In [1]: import numpy as np

In [2]: from numpy import linalg as LA

In [3]: np.set_printoptions(precision=1, suppress=True, linewidth=160)

In [4]: feats = np.load("run6.npy")

In [5]: feats
Out[5]: 
array([[ 0,  6, -3, -3, -3,  0],
       [-6,  0,  0,  3, -4,  1],
       [ 3,  0,  0,  2, -4,  0],
       [ 3, -3, -2,  0,  4,  1],
       [ 3,  4,  4, -4,  0, -4],
       [ 0, -1,  0, -1,  4,  0]])

In [6]: # antisymmetric, zero diagonal

In [7]: f = np.array([2, 2])

In [8]: np.correlate(feats[1], feats[4], "full")
Out[8]: array([ 24,   0,  24, -36,  -8, -34,  28,  -8,  -3,  -8,   3])

In [9]: np.convolve(feats[1], f)
Out[9]: array([-12, -12,   0,   6,  -2,  -6,   2])

In [10]: E = np.array([[0, 1, 0, 0, 0],
    ...:     [1, 0, 1, 0, 0],
    ...:     [0, 1, 0, 1, 1],
    ...:     [0, 0, 1, 0, 1],
    ...:     [0, 0, 1, 1, 0]])

In [11]: # symmetric, so the eigenvalues are real

In [12]: Q, R = LA.qr(E)

In [13]: round(np.trace(Q @ Q.T), 1)
Out[13]: np.float64(5.0)

In [14]: np.round(Q @ R, 1) + 0
Out[14]: 
array([[0., 1., 0., 0., 0.],
       [1., 0., 1., 0., 0.],
       [0., 1., 0., 1., 1.],
       [0., 0., 1., 0., 1.],
       [0., 0., 1., 1., 0.]])

In [15]: np.abs(np.diag(R))
Out[15]: array([1. , 1.4, 1.4, 1. , 1. ])

In [16]: Q.shape, R.shape
Out[16]: ((5, 5), (5, 5))

In [17]: Q
Out[17]: 
array([[ 0. ,  0.7,  0. , -0.5,  0.5],
       [-1. ,  0. ,  0. ,  0. ,  0. ],
       [-0. ,  0.7,  0. ,  0.5, -0.5],
       [-0. ,  0. , -0.7, -0.5, -0.5],
       [-0. ,  0. , -0.7,  0.5,  0.5]])

In [18]: np.allclose(R.T @ R, E.T @ E)
Out[18]: True

In [19]: abs(R[0, 0]), round(float(LA.norm(E[:, 0])), 1)
Out[19]: (np.float64(1.0), 1.0)
